$ ipython --no-banner

In [1]: import numpy as np

In [2]: from numpy import linalg as LA

In [3]: np.set_printoptions(suppress=True, linewidth=200)

In [4]: def rnd(a):
   ...:     return np.round(a, 2) + 0
   ...: 

In [5]: M = np.load("dump.npy")

In [6]: M
Out[6]: 
array([[ 3,  0,  0,  0,  0,  0],
       [ 0, -3,  0,  0,  0,  0],
       [ 0,  0,  5,  0,  0,  0],
       [ 0,  0,  0, -1,  0,  0],
       [ 0,  0,  0,  0,  5,  0],
       [ 0,  0,  0,  0,  0, -2]])

In [7]: f = np.array([6, 7, -2])

In [8]: np.polyval(f, M[4])
Out[8]: array([ -2,  -2,  -2,  -2, 183,  -2])

In [9]: w, V = LA.eigh(M)

In [10]: x = np.array([2, 0, 4, 0, 7, 5])

In [11]: x @ M @ x
Out[11]: np.int64(287)

In [12]: np.abs(M).sum(axis=1).max(), np.abs(w).max()
Out[12]: (np.int64(5), np.float64(5.0))

In [13]: V * np.abs(w) @ V.T
Out[13]: 
array([[3., 0., 0., 0., 0., 0.],
       [0., 3., 0., 0., 0., 0.],
       [0., 0., 5., 0., 0., 0.],
       [0., 0., 0., 1., 0., 0.],
       [0., 0., 0., 0., 5., 0.],
       [0., 0., 0., 0., 0., 2.]])

In [14]: rnd(LA.eigvalsh(M[1:, 1:]))
Out[14]: array([-3., -2., -1.,  5.,  5.])

In [15]: rnd(x @ M @ x / (x @ x)), w[0], w[-1]
Out[15]: (np.float64(3.05), np.float64(-3.0), np.float64(5.0))

In [16]: rnd(LA.eigvalsh(M).min())
Out[16]: np.float64(-3.0)

In [17]: np.all(LA.eigvalsh(M) > 0)
Out[17]: np.False_

In [18]: A = np.load("out13.npy")

In [19]: A
Out[19]: 
array([[ 0,  0,  0,  0,  9],
       [ 0,  0,  0,  0, 15],
       [33, 17, 16,  0,  0],
       [47, 27, 26,  2,  0],
       [68, 42, 41,  5,  0],
       [ 0,  0,  0,  0,  9],
       [ 0,  0,  0,  0, 51],
       [ 0,  0,  0,  0, 51],
       [ 0,  0,  0,  0,  9],
       [ 0,  0,  0,  0,  3],
       [54, 32, 31,  3,  0]])

In [20]: z = A[:, 1] > np.median(A[:, 1])

In [21]: f = A[z].mean(axis=0) - A[~z].mean(axis=0)

In [22]: np.argsort(-np.abs(f).round(6), kind="stable")
Out[22]: array([0, 1, 2, 4, 3])

In [23]: f
Out[23]: array([ 50.5,  29.5,  28.5,   2.5, -21. ])

In [24]: Xc = A - A.mean(axis=1)
Traceback (most recent call last):
  Cell In[24], line 1
    Xc = A - A.mean(axis=1)
ValueError: operands could not be broadcast together with shapes (11,5) (11,) 


In [25]: Xc = A - A.mean(axis=0)

In [26]: Uu, sv, Vt = LA.svd(Xc, full_matrices=False)

In [27]: rnd(Vt[0] * np.sign(Vt[0, np.abs(Vt[0]).argmax()]))
Out[27]: array([ 0.72,  0.43,  0.42,  0.04, -0.34])

In [28]: rnd(sv)
Out[28]: array([115.46,  49.56,   4.15,   0.  ,   0.  ])

In [29]: LA.matrix_rank(Xc)
Out[29]: np.int64(3)

In [30]: np.abs(Uu[:, 0]).argmax()
Out[30]: np.int64(4)

In [31]: rnd((sv ** 2).sum() ** 2 / (sv ** 4).sum())
Out[31]: np.float64(1.36)

In [32]: LA.matrix_rank(A)
Out[32]: np.int64(3)

In [33]: np.unravel_index(np.abs(A).argmax(), A.shape)
Out[33]: (np.int64(4), np.int64(0))

In [34]: A[11]
Traceback (most recent call last):
  Cell In[34], line 1
    A[11]
IndexError: index 11 is out of bounds for axis 0 with size 11


In [35]: np.abs(A).max()
Out[35]: np.int64(68)

In [36]: rnd(LA.norm(A))
Out[36]: np.float64(154.71)

In [37]: rnd(A.mean(axis=0))
Out[37]: array([18.36, 10.73, 10.36,  0.91, 13.36])

In [38]: np.diff(A, axis=0)
Out[38]: 
array([[  0,   0,   0,   0,   6],
       [ 33,  17,  16,   0, -15],
       [ 14,  10,  10,   2,   0],
       [ 21,  15,  15,   3,   0],
       [-68, -42, -41,  -5,   9],
       [  0,   0,   0,   0,  42],
       [  0,   0,   0,   0,   0],
       [  0,   0,   0,   0, -42],
       [  0,   0,   0,   0,  -6],
       [ 54,  32,  31,   3,  -3]])

In [39]: Uu, sv, Vt = LA.svd(A)

In [40]: V = Vt[:(sv > 1e-8).sum()]

In [41]: rng = np.random.default_rng(87744)

In [42]: x = A[3] + -2 * A[9] + rng.integers(2) * np.eye(5)[0]

In [43]: x
Out[43]: array([48., 27., 26.,  2., -6.])

In [44]: rnd(LA.norm(x - V.T @ V @ x))
Out[44]: np.float64(0.29)

In [45]: A2 = np.array([[2, 3], [0, 2]])

In [46]: basis = np.array([[-1, 2], [-1, 3]])

In [47]: E = np.block([[A2, np.array([[0, 1], [2, 1]])], [np.zeros((2, 2)), basis]])

In [48]: E
Out[48]: 
array([[ 2.,  3.,  0.,  1.],
       [ 0.,  2.,  2.,  1.],
       [ 0.,  0., -1.,  2.],
       [ 0.,  0., -1.,  3.]])

In [49]: q, V = LA.qr(E[:, :2])[0], LA.qr(E[:, 2:])[0]

In [50]: sv = LA.svd(q.T @ V, compute_uv=False)

In [51]: rnd(np.degrees(np.arccos(sv.clip(0, 1))))
Out[51]: array([ 6.55, 77.07])

In [52]: rnd(LA.norm(q @ q.T - V @ V.T, 2))
Out[52]: np.float64(0.97)

In [53]: x = np.array([2, 2, -1, 0])

In [54]: y = E @ x

In [55]: y
Out[55]: array([10.,  2.,  1.,  1.])

In [56]: rnd(LA.solve(E, y + E[:, 0]))
Out[56]: array([ 3.,  2., -1.,  0.])

In [57]: rnd(LA.solve(E, y))
Out[57]: array([ 2.,  2., -1.,  0.])

In [58]: z = rng.permutation(4)

In [59]: z
Out[59]: array([2, 1, 0, 3])

In [60]: A2 = E[z][:, z]

In [61]: np.allclose(A2, E)
Out[61]: False

In [62]: np.trace(A2)
Out[62]: np.float64(6.0)

In [63]: rnd(np.sort(np.abs(LA.eigvals(A2))))
Out[63]: array([0.41, 2.  , 2.  , 2.41])

In [64]: rnd(LA.det(A2)), rnd(LA.det(E[z]))
Out[64]: (np.float64(-4.0), np.float64(4.0))

In [65]: th = np.radians(30)

In [66]: r_ = np.eye(4)

In [67]: r_[3, 3] = r_[1, 1] = np.cos(th)

In [68]: r_[3, 1], r_[1, 3] = -np.sin(th), np.sin(th)

In [69]: rnd(r_)
Out[69]: 
array([[ 1.  ,  0.  ,  0.  ,  0.  ],
       [ 0.  ,  0.87,  0.  ,  0.5 ],
       [ 0.  ,  0.  ,  1.  ,  0.  ],
       [ 0.  , -0.5 ,  0.  ,  0.87]])

In [70]: A2 = E @ r_.T

In [71]: rnd(np.abs(A2 - E).max(axis=0))
Out[71]: array([0.  , 1.5 , 0.  , 1.63])

In [72]: rnd(A2)
Out[72]: 
array([[ 2.  ,  3.1 ,  0.  , -0.63],
       [ 0.  ,  2.23,  2.  , -0.13],
       [ 0.  ,  1.  , -1.  ,  1.73],
       [ 0.  ,  1.5 , -1.  ,  2.6 ]])

In [73]: rnd(LA.det(r_)), rnd(np.trace(r_))
Out[73]: (np.float64(1.0), np.float64(3.73))

In [74]: x = np.array([0, 1, 2, 1])

In [75]: h1 = np.maximum(A2 @ x, 0)

In [76]: rnd(np.maximum(A2 @ (3 * x), 0))
Out[76]: array([ 7.39, 18.29,  2.2 ,  6.29])

In [77]: rnd(A2 * (h1 > 1e-9)[:, None])
Out[77]: 
array([[ 2.  ,  3.1 ,  0.  , -0.63],
       [ 0.  ,  2.23,  2.  , -0.13],
       [ 0.  ,  1.  , -1.  ,  1.73],
       [ 0.  ,  1.5 , -1.  ,  2.6 ]])

In [78]: arr = np.load("sample12.npy")

In [79]: arr
Out[79]: 
array([[ 7.95, -0.7 ,  2.71, -0.28],
       [-3.5 ,  3.11, -5.19, -0.65],
       [ 0.58, -5.72, -2.3 , -2.98],
       [-0.25, -9.21,  0.83,  2.02],
       [-2.39, -0.81, -2.54,  1.41],
       [ 4.92,  4.3 ,  0.51,  0.05],
       [ 2.73,  1.99, -3.59, -0.76],
       [ 0.64, -4.28, -1.5 , -0.3 ],
       [-3.49, -0.61, -1.18,  4.71],
       [-2.25,  2.27, -0.38, -1.48],
       [ 2.25, -0.59,  2.75,  0.53],
       [ 1.44,  1.88, -0.07,  1.04],
       [-4.16, -5.34, -0.49, -3.6 ]])

In [80]: f = np.array([0, -2, 2, -2])

In [81]: A2 = E + np.outer(f, np.eye(4)[3])

In [82]: A2
Out[82]: 
array([[ 2.,  3.,  0.,  1.],
       [ 0.,  2.,  2., -1.],
       [ 0.,  0., -1.,  4.],
       [ 0.,  0., -1.,  1.]])

In [83]: rnd(LA.det(A2) / LA.det(E)), rnd(1 + LA.solve(E, f)[3])
Out[83]: (np.float64(-3.0), np.float64(-3.0))

In [84]: LA.matrix_rank(A2 - E)
Out[84]: np.int64(1)
